>>> import numpy as np
>>> import numpy.linalg as la
>>> np.set_printoptions(suppress=True, linewidth=140)
>>> rd = lambda a: np.round(a, 3) + 0
>>> J = np.load("layer11.npy")
>>> J
array([[ 1, -1, -1,  1, -1,  1,  1, -1],
       [ 1, -1, -1,  1,  1, -1, -1,  1],
       [ 1,  1, -1, -1,  1,  1, -1, -1],
       [ 1, -1,  1, -1, -1,  1, -1,  1],
       [ 1,  1, -1, -1, -1, -1,  1,  1],
       [ 1, -1,  1, -1,  1, -1,  1, -1],
       [ 1,  1,  1,  1,  1,  1,  1,  1],
       [ 1,  1,  1,  1, -1, -1, -1, -1]])
>>> t3 = np.stack([J, -2 * J, J[::-1]])
>>> t3.sum(axis=0)
array([[ 0,  2,  2,  0,  0, -2, -2,  0],
       [ 0,  2,  2,  0,  0,  2,  2,  0],
       [ 0, -2,  2,  0,  0, -2,  2,  0],
       [ 0,  2, -2,  0,  0, -2,  2,  0],
       [ 0, -2,  2,  0,  0,  2, -2,  0],
       [ 0,  2, -2,  0,  0,  2, -2,  0],
       [ 0, -2, -2,  0,  0, -2, -2,  0],
       [ 0, -2, -2,  0,  0,  2,  2,  0]])
>>> (t3 @ J.T).shape
(3, 8, 8)
>>> rng = np.random.default_rng(6849)
>>> lab = rng.permutation(8)
>>> lab
array([3, 6, 5, 7, 2, 0, 4, 1])
>>> B = J[lab][:, lab]
>>> np.diag(B)
array([-1,  1, -1, -1, -1,  1, -1, -1])
>>> rd(np.sort(np.abs(la.eigvals(B))))
array([2.828, 2.828, 2.828, 2.828, 2.828, 2.828, 2.828, 2.828])
>>> x = np.array([2, -2, -2, 1, 0, -2, 2, -2])
>>> h1 = np.maximum(J @ x, 0)
>>> np.maximum(J @ x, 0) - np.maximum(-J @ x, 0)
array([ 9,  5, -1, -5,  3,  7, -3,  1])
>>> rd(np.tanh(J @ x))
array([ 1.   ,  1.   , -0.762, -1.   ,  0.995,  1.   , -0.995,  0.762])
>>> J * (h1 > 1e-9)[:, None]
array([[ 1, -1, -1,  1, -1,  1,  1, -1],
       [ 1, -1, -1,  1,  1, -1, -1,  1],
       [ 0,  0,  0,  0,  0,  0,  0,  0],
       [ 0,  0,  0,  0,  0,  0,  0,  0],
       [ 1,  1, -1, -1, -1, -1,  1,  1],
       [ 1, -1,  1, -1,  1, -1,  1, -1],
       [ 0,  0,  0,  0,  0,  0,  0,  0],
       [ 1,  1,  1,  1, -1, -1, -1, -1]])
>>> np.maximum(J @ (3 * x), 0)
array([27, 15,  0,  0,  9, 21,  0,  3])
>>> h1
array([9, 5, 0, 0, 3, 7, 0, 1])
